In [1]: import numpy as np

In [2]: from numpy import linalg as LA

In [3]: np.set_printoptions(precision=3, suppress=True, linewidth=100)

In [4]: mat = np.load("out8.npy")

In [5]: print(mat)
[[ 1.  1.  1.  0.  1.  1. -3.  0. -3.]
 [ 1.  2.  1.  1.  2.  2.  0.  2.  2.]
 [ 1.  0.  2.  2.  0.  0.  1. -2. -2.]
 [ 0.  0.  1.  0.  2.  0.  1. -1.  1.]
 [ 0.  0.  0.  0.  2.  2.  0. -1.  3.]
 [ 0.  2.  1.  2.  2.  2. -3.  1.  3.]
 [ 0.  0.  0.  0.  0.  0. -1. -3. -8.]
 [ 0.  0.  0.  0.  0.  0.  3.  8.  9.]
 [ 0.  0.  0.  0.  0.  0. -2.  8.  8.]]

In [6]: M2 = np.array([[0, 4, 2],
   ...:     [2, 3, 0],
   ...:     [4, 5, 0],
   ...:     [5, 1, 5],
   ...:     [2, 3, 4],
   ...:     [1, 5, 1],
   ...:     [0, 5, 3],
   ...:     [4, 2, 2],
   ...:     [0, 0, 2]])

In [7]: print(np.einsum("ij,ij->i", mat, mat))
[ 23.  23.  18.   8.  18.  36.  74. 154. 132.]

In [8]: print(np.vstack([mat, M2.T]).shape)
(12, 9)

In [9]: print(LA.matrix_rank(np.vstack([mat, M2.T])))
9

In [10]: print(M2.T @ mat.T)
[[  9.  27.  10.   4.   2.  28. -12.  32.  32.]
 [  5.  36.  17.  14.  14.  16. -11.  31.   6.]
 [ -8.  25.   7.  11.  14.  19. -25.  43.  26.]]

In [11]: print(np.einsum("ij->j", mat))
[ 3.  5.  6.  5.  9.  7. -4. 12. 13.]

In [12]: theta = np.radians(72)

In [13]: Rm = np.eye(9)

In [14]: Rm[3, 3] = Rm[7, 7] = np.cos(theta)

In [15]: Rm[3, 7], Rm[7, 3] = -np.sin(theta), np.sin(theta)

In [16]: print(Rm)
[[ 1.     0.     0.     0.     0.     0.     0.     0.     0.   ]
 [ 0.     1.     0.     0.     0.     0.     0.     0.     0.   ]
 [ 0.     0.     1.     0.     0.     0.     0.     0.     0.   ]
 [ 0.     0.     0.     0.309  0.     0.     0.    -0.951  0.   ]
 [ 0.     0.     0.     0.     1.     0.     0.     0.     0.   ]
 [ 0.     0.     0.     0.     0.     1.     0.     0.     0.   ]
 [ 0.     0.     0.     0.     0.     0.     1.     0.     0.   ]
 [ 0.     0.     0.     0.951  0.     0.     0.     0.309  0.   ]
 [ 0.     0.     0.     0.     0.     0.     0.     0.     1.   ]]

In [17]: M2 = mat @ Rm.T

In [18]: print(round(float(LA.det(Rm)), 3), np.round(np.trace(Rm), 3))
1.0 7.618

In [19]: print(LA.svd(mat, compute_uv=False), LA.svd(M2, compute_uv=False))
[19.301  7.376  5.722  3.837  2.563  1.695  1.137  0.928  0.156] [19.301  7.376  5.722  3.837  2.563  1.695  1.137  0.928  0.156]

In [20]: print(M2)
[[ 1.     1.     1.     0.     1.     1.    -3.     0.    -3.   ]
 [ 1.     2.     1.    -1.593  2.     2.     0.     1.569  2.   ]
 [ 1.     0.     2.     2.52   0.     0.     1.     1.284 -2.   ]
 [ 0.     0.     1.     0.951  2.     0.     1.    -0.309  1.   ]
 [ 0.     0.     0.     0.951  2.     2.     0.    -0.309  3.   ]
 [ 0.     2.     1.    -0.333  2.     2.    -3.     2.211  3.   ]
 [ 0.     0.     0.     2.853  0.     0.    -1.    -0.927 -8.   ]
 [ 0.     0.     0.    -7.608  0.     0.     3.     2.472  9.   ]
 [ 0.     0.     0.    -7.608  0.     0.    -2.     2.472  8.   ]]

In [21]: print(np.allclose(mat @ mat.T, M2 @ M2.T))
True

In [22]: print(np.abs(M2 - mat).max(axis=0))
[0.    0.    0.    7.608 0.    0.    0.    5.528 0.   ]
